$ python3 -q
>>> import numpy as np
>>> from numpy import linalg as LA
>>> np.set_printoptions(precision=4, suppress=True, linewidth=160, floatmode="fixed")
>>> rng = np.random.default_rng(7074)
>>> X = np.array([[4, -8, 3, -8],
...     [5, 8, -4, 7],
...     [-6, 7, -9, 1],
...     [7, -1, 5, 4],
...     [0, 5, 7, 4],
...     [1, -2, -2, -1],
...     [-6, 4, -2, 6],
...     [7, 1, 1, 4]]) * (rng.random((8, 4)) < 0.3)
>>> X
array([[ 0,  0,  0,  0],
       [ 0,  0,  0,  0],
       [ 0,  0,  0,  0],
       [ 0, -1,  0,  0],
       [ 0,  0,  0,  0],
       [ 0,  0,  0, -1],
       [ 0,  0,  0,  6],
       [ 0,  1,  0,  0]])
>>> gram = X.T @ X
>>> np.allclose(gram, gram.T)
True
>>> (X @ X.T).shape
(8, 8)
>>> np.diag(gram)
array([ 0,  2,  0, 37])
>>> np.trace(gram), (X ** 2).sum()
(np.int64(39), np.int64(39))
>>> LA.matrix_rank(gram)
np.int64(2)
>>> F = np.loadtxt("block4.csv", delimiter=",")
>>> F
array([[0.2000, 0.0000, 0.2000, 0.2000, 0.2000, 0.0000, 0.2000, 0.0000, 0.0000, 0.0000],
       [0.0000, 0.5000, 0.0000, 0.0000, 0.0000, 0.0000, 0.0000, 0.0000, 0.5000, 0.0000],
       [0.0000, 0.1667, 0.1667, 0.1667, 0.0000, 0.1667, 0.0000, 0.1667, 0.1667, 0.0000],
       [0.3333, 0.0000, 0.0000, 0.6667, 0.0000, 0.0000, 0.0000, 0.0000, 0.0000, 0.0000],
       [0.2000, 0.0000, 0.0000, 0.0000, 0.4000, 0.2000, 0.0000, 0.0000, 0.2000, 0.0000],
       [0.1667, 0.0000, 0.1667, 0.1667, 0.0000, 0.3333, 0.1667, 0.0000, 0.0000, 0.0000],
       [0.0000, 0.3333, 0.0000, 0.0000, 0.0000, 0.0000, 0.3333, 0.3333, 0.0000, 0.0000],
       [0.0000, 0.2000, 0.0000, 0.2000, 0.0000, 0.0000, 0.0000, 0.4000, 0.0000, 0.2000],
       [0.0000, 0.2500, 0.0000, 0.0000, 0.0000, 0.0000, 0.0000, 0.0000, 0.5000, 0.2500],
       [0.0000, 0.0000, 0.0000, 0.0000, 0.2000, 0.2000, 0.0000, 0.2000, 0.2000, 0.2000]])
>>> vec = np.array([-6, -9, 4, -3, 3, -1, -2, -1, 0, 6])
>>> h = np.maximum(F @ vec, 0)
>>> h
array([0.0000, 0.0000, 0.0000, 0.0000, 0.0000, 0.0000, 0.0000, 0.0000, 0.0000, 1.4000])
>>> F.T @ h
array([0.0000, 0.0000, 0.0000, 0.0000, 0.2800, 0.2800, 0.0000, 0.2800, 0.2800, 0.2800])
>>> np.tanh(F @ vec)
array([-0.6640, -0.9998, -0.9311, -0.9993, -0.1974, -0.9051, -0.9993, -0.9217, -0.6351,  0.8854])
>>> F * (h > 1e-9)[:, None]
array([[0.0000, 0.0000, 0.0000, 0.0000, 0.0000, 0.0000, 0.0000, 0.0000, 0.0000, 0.0000],
       [0.0000, 0.0000, 0.0000, 0.0000, 0.0000, 0.0000, 0.0000, 0.0000, 0.0000, 0.0000],
       [0.0000, 0.0000, 0.0000, 0.0000, 0.0000, 0.0000, 0.0000, 0.0000, 0.0000, 0.0000],
       [0.0000, 0.0000, 0.0000, 0.0000, 0.0000, 0.0000, 0.0000, 0.0000, 0.0000, 0.0000],
       [0.0000, 0.0000, 0.0000, 0.0000, 0.0000, 0.0000, 0.0000, 0.0000, 0.0000, 0.0000],
       [0.0000, 0.0000, 0.0000, 0.0000, 0.0000, 0.0000, 0.0000, 0.0000, 0.0000, 0.0000],
       [0.0000, 0.0000, 0.0000, 0.0000, 0.0000, 0.0000, 0.0000, 0.0000, 0.0000, 0.0000],
       [0.0000, 0.0000, 0.0000, 0.0000, 0.0000, 0.0000, 0.0000, 0.0000, 0.0000, 0.0000],
       [0.0000, 0.0000, 0.0000, 0.0000, 0.0000, 0.0000, 0.0000, 0.0000, 0.0000, 0.0000],
       [0.0000, 0.0000, 0.0000, 0.0000, 0.2000, 0.2000, 0.0000, 0.2000, 0.2000, 0.2000]])
